% python3 -q
>>> import numpy as np
>>> np.set_printoptions(precision=2, suppress=True, linewidth=160)
>>> F = np.load("mat.npy")
>>> print(F)
[[-3.67 -2.08 -1.33]
 [-0.49  2.75 -5.33]
 [-3.19  3.77 -4.86]
 [-1.24  2.98 -5.95]
 [-2.42 -3.26 -0.39]
 [-1.97  3.55 -5.99]
 [-2.04  5.92 -5.3 ]
 [-1.75  3.81 -4.74]
 [-3.34 -0.92 -1.9 ]
 [-3.57 -0.43  0.14]
 [-2.58  2.9  -5.33]
 [-1.54  4.48 -4.76]
 [-2.85 -3.17 -1.73]
 [-3.53 -3.26 -3.23]
 [-2.97 -1.33  0.18]
 [-4.21  4.03 -5.09]
 [-3.14 -2.85 -2.23]
 [-3.55 -2.33  0.05]
 [-4.91 -1.25  0.34]]
>>> Xc = F - F.mean(axis=0)
>>> left, sv, VT = np.linalg.svd(Xc, full_matrices=False)
>>> np.searchsorted(np.cumsum(sv ** 2) / (sv ** 2).sum(), 0.9) + 1
np.int64(2)
>>> np.linalg.matrix_rank(Xc)
np.int64(3)
>>> sv ** 2 / (sv ** 2).sum()
array([0.88, 0.09, 0.04])
>>> np.abs(VT[-1])
array([0.89, 0.13, 0.44])
>>> np.round(Xc.mean(axis=0), 2) + 0
array([0., 0., 0.])
>>> np.abs(VT[0]).argmax()
np.int64(1)
>>> VT[0] * np.sign(VT[0, np.abs(VT[0]).argmax()])
array([ 0.17,  0.8 , -0.57])
>>> vec = np.array([9, -4, 1])
>>> h = np.maximum(F @ vec, 0)
>>> np.flatnonzero(h > 1e-9)
array([], dtype=int64)
>>> F.T @ h
array([0., 0., 0.])
>>> np.tanh(F @ vec)
array([-1., -1., -1., -1., -1., -1., -1., -1., -1., -1., -1., -1., -1., -1., -1., -1., -1., -1., -1.])
>>> Xc = (F - F.mean(axis=0)) / F.std(axis=0)
>>> print(np.argwhere(np.abs(Xc) > 2))
[[ 1  0]
 [18  0]]
>>> coef = np.linalg.lstsq(np.delete(Xc, 1, axis=1), Xc[:, 1])[0]
>>> np.abs(coef).argmax()
np.int64(1)
>>> d = np.linalg.norm(F[:, None] - F[None], axis=-1)
>>> d[:5, :5]
array([[0.  , 7.03, 6.85, 7.27, 1.96],
       [7.03, 0.  , 2.92, 1.  , 8.02],
       [6.85, 2.92, 0.  , 2.37, 8.37],
       [7.27, 1.  , 2.37, 0.  , 8.44],
       [1.96, 8.02, 8.37, 8.44, 0.  ]])
>>> d.shape
(19, 19)
>>> np.linalg.matrix_rank(d ** 2)
np.int64(5)
>>> d[18].round(6).argsort(kind="stable")[:4]
array([18,  9, 17, 14])
>>> np.flatnonzero(d[18] < d.mean() / 2)
array([ 0,  9, 14, 17, 18])
>>> basis = F[[10, 17]].astype(float)
>>> for _ in range(5):
...     idx = np.linalg.norm(F[:, None] - basis, axis=-1).argmin(axis=1)
...     basis = np.array([F[idx == j].mean(axis=0) for j in range(2)])
... 
>>> print(idx)
[1 0 0 0 1 0 0 0 1 1 0 0 1 1 1 0 1 1 1]
>>> basis
array([[-2.11,  3.8 , -5.26],
       [-3.4 , -2.09, -1.01]])
>>> feats = np.load("sample9.npy")
>>> feats
array([[ 0., -1.,  0.],
       [-1.,  0., -1.],
       [ 0., -1.,  3.]])
>>> ev, evecs = np.linalg.eig(feats)
>>> print(np.sort(np.linalg.eigvals(feats @ feats)))
[ 0.64  1.27 11.09]
>>> print(round(np.prod(ev), 2))
-3.0
>>> np.sort(np.linalg.eigvals(np.linalg.inv(feats)))
array([-0.89,  0.3 ,  1.25])
